In [1]: import numpy as np

In [2]: import numpy.linalg as la

In [3]: np.set_printoptions(precision=2, suppress=True, linewidth=100, legacy="1.25")

In [4]: mat = np.loadtxt("data.csv", delimiter=",")

In [5]: mat
Out[5]: 
array([[ 1.,  0.,  0.,  0.,  0.],
       [ 0.,  1.,  0.,  0.,  0.],
       [ 0.,  0.,  3.,  0.,  0.],
       [ 0.,  0.,  0., -2.,  0.],
       [ 0.,  0.,  0.,  0.,  3.]])

In [6]: B = mat / la.norm(mat, axis=1, keepdims=True)

In [7]: gram = B @ B.T

In [8]: (gram - 2 * np.eye(5)).round(6).argmax(axis=1)
Out[8]: array([1, 0, 0, 0, 0])

In [9]: la.norm(B, axis=1)
Out[9]: array([1., 1., 1., 1., 1.])

In [10]: q, r_ = la.qr(mat)

In [11]: q
Out[11]: 
array([[ 1.,  0.,  0.,  0.,  0.],
       [-0.,  1.,  0.,  0.,  0.],
       [-0., -0.,  1.,  0.,  0.],
       [-0., -0., -0.,  1.,  0.],
       [-0., -0., -0., -0.,  1.]])

In [12]: q @ r_
Out[12]: 
array([[ 1.,  0.,  0.,  0.,  0.],
       [ 0.,  1.,  0.,  0.,  0.],
       [ 0.,  0.,  3.,  0.,  0.],
       [ 0.,  0.,  0., -2.,  0.],
       [ 0.,  0.,  0.,  0.,  3.]])

In [13]: np.trace(q @ q.T)
Out[13]: 5.0

In [14]: np.abs(np.diag(r_))
Out[14]: array([1., 1., 3., 2., 3.])

In [15]: np.allclose(r_.T @ r_, mat.T @ mat)
Out[15]: True

In [16]: q.T @ q
Out[16]: 
array([[1., 0., 0., 0., 0.],
       [0., 1., 0., 0., 0.],
       [0., 0., 1., 0., 0.],
       [0., 0., 0., 1., 0.],
       [0., 0., 0., 0., 1.]])

In [17]: B = np.array([[3, 2, 1], [1, 2, 1]])

In [18]: cent = np.kron(B, mat)

In [19]: cent.shape
Out[19]: (10, 15)

In [20]: round(la.norm(cent, 2), 2), round(la.norm(B, 2) * la.norm(mat, 2), 2)
Out[20]: (13.06, 13.06)

In [21]: la.matrix_rank(cent)
Out[21]: 10

In [22]: K = np.load("sample0.npy")

In [23]: K
Out[23]: 
array([[ 1, -1, -1,  1,  1, -1, -1,  1],
       [ 1,  1,  1,  1, -1, -1, -1, -1],
       [ 1,  1, -1, -1,  1,  1, -1, -1],
       [ 1,  1, -1, -1, -1, -1,  1,  1],
       [ 1, -1, -1,  1, -1,  1,  1, -1],
       [ 1, -1,  1, -1,  1, -1,  1, -1],
       [ 1,  1,  1,  1,  1,  1,  1,  1]])

In [24]: T = np.stack([K, -2 * K, K[::-1]])

In [25]: T.shape
Out[25]: (3, 7, 8)

In [26]: np.einsum("bij,cij->bc", T, T)
Out[26]: 
array([[  56, -112,    8],
       [-112,  224,  -16],
       [   8,  -16,   56]])

In [27]: rng = np.random.default_rng(286639)

In [28]: B = K + rng.integers(-2, 3, (7, 1)) @ rng.integers(-2, 3, (1, 8))

In [29]: B
Out[29]: 
array([[ 1, -1, -1,  1,  1, -1, -1,  1],
       [ 5,  1,  5, -1, -5,  3,  3,  1],
       [-1,  1, -3,  0,  3, -1, -3, -2],
       [ 5,  1,  3, -3, -5,  3,  5,  3],
       [-3, -1, -5,  3,  3, -3, -3, -3],
       [-1, -1, -1,  0,  3, -3, -1, -2],
       [ 5,  1,  5, -1, -3,  5,  5,  3]])

In [30]: np.abs(B - K).sum(axis=1)
Out[30]: array([ 0, 24, 12, 24, 24, 12, 24])

In [31]: la.matrix_rank(B - K, tol=1e-8)
Out[31]: 1

In [32]: T = np.stack([B, -2 * B, B[::-1]])

In [33]: la.matrix_rank(T.reshape(3, -1))
Out[33]: 2

In [34]: T.shape
Out[34]: (3, 7, 8)

In [35]: la.matrix_rank(T)
Out[35]: array([7, 7, 7])

In [36]: (T @ B.T).shape
Out[36]: (3, 7, 7)

In [37]: np.einsum("bij,cij->bc", T, T)
Out[37]: 
array([[ 476, -952,   96],
       [-952, 1904, -192],
       [  96, -192,  476]])

In [38]: vec = np.array([1, 0, 3, 0, 0, 2, 3, 1])

In [39]: K @ (2 * vec)
Out[39]: array([-12,  -4,  -8,   0,   4,   8,  20])

In [40]: K @ vec
Out[40]: array([-6, -2, -4,  0,  2,  4, 10])

In [41]: K @ np.ones(8)
Out[41]: array([0., 0., 0., 0., 0., 0., 8.])

In [42]: la.norm(K @ vec) <= la.norm(K, 2) * la.norm(vec) + 1e-9
Out[42]: True

In [43]: (K @ vec).argmax()
Out[43]: 6

In [44]: (K * vec).sum(axis=1)
Out[44]: array([-6, -2, -4,  0,  2,  4, 10])

In [45]: K @ np.eye(8)[3]
Out[45]: array([ 1.,  1., -1., -1.,  1., -1.,  1.])

In [46]: r0, g = K[0], K[6]

In [47]: r0 @ r0
Out[47]: 8

In [48]: p = (r0 @ g) / (r0 @ r0) * r0

In [49]: la.matrix_rank(np.outer(r0, g))
Out[49]: 1

In [50]: np.outer(r0, g)
Out[50]: 
array([[ 1,  1,  1,  1,  1,  1,  1,  1],
       [-1, -1, -1, -1, -1, -1, -1, -1],
       [-1, -1, -1, -1, -1, -1, -1, -1],
       [ 1,  1,  1,  1,  1,  1,  1,  1],
       [ 1,  1,  1,  1,  1,  1,  1,  1],
       [-1, -1, -1, -1, -1, -1, -1, -1],
       [-1, -1, -1, -1, -1, -1, -1, -1],
       [ 1,  1,  1,  1,  1,  1,  1,  1]])

In [51]: round(la.norm(r0 + g) ** 2 + la.norm(r0 - g) ** 2, 2)
Out[51]: 32.0

In [52]: g - p
Out[52]: array([1., 1., 1., 1., 1., 1., 1., 1.])

In [53]: (g - p) @ r0
Out[53]: 0.0

In [54]: F = np.loadtxt("run7.csv", delimiter=",")

In [55]: F
Out[55]: 
array([[ 1.,  0.,  0.,  0.,  0.,  0.,  0.,  0.,  0.,  0.,  0.,  0.,  0.],
       [-4., -3.,  0.,  0.,  0.,  0.,  0.,  0.,  0.,  0.,  0.,  0.,  0.],
       [-3.,  5.,  1.,  0.,  0.,  0.,  0.,  0.,  0.,  0.,  0.,  0.,  0.],
       [ 3., -3.,  3.,  2.,  0.,  0.,  0.,  0.,  0.,  0.,  0.,  0.,  0.],
       [-2.,  3.,  4., -5., -1.,  0.,  0.,  0.,  0.,  0.,  0.,  0.,  0.],
       [ 3.,  4.,  4.,  3.,  0.,  0.,  0.,  0.,  0.,  0.,  0.,  0.,  0.],
       [-4.,  0.,  2.,  0., -5., -1., -1.,  0.,  0.,  0.,  0.,  0.,  0.],
       [ 2.,  1.,  1., -5.,  2.,  0., -4.,  2.,  0.,  0.,  0.,  0.,  0.],
       [ 4.,  0., -5., -5.,  2.,  4.,  5., -3., -1.,  0.,  0.,  0.,  0.],
       [-4.,  3., -5.,  0., -5.,  5.,  5., -2.,  5.,  5.,  0.,  0.,  0.],
       [ 5., -4.,  0., -1.,  4.,  4.,  1.,  2., -4., -3., -1.,  0.,  0.],
       [-1., -2., -5.,  3., -1., -2.,  3.,  0., -5., -1., -4., -2.,  0.],
       [ 4., -2.,  4., -1., -3., -1.,  3., -5., -1., -3.,  1., -2.,  0.]])

In [56]: left, sig, Vh = la.svd(F)

In [57]: V = Vh[:(sig > 1e-8).sum()]

In [58]: vec = F[0] + -1 * F[11] + rng.integers(2) * np.eye(13)[0]

In [59]: vec
Out[59]: array([ 2.,  2.,  5., -3.,  1.,  2., -3.,  0.,  5.,  1.,  4.,  2.,  0.])

In [60]: la.matrix_rank(np.vstack([F, vec]))
Out[60]: 12
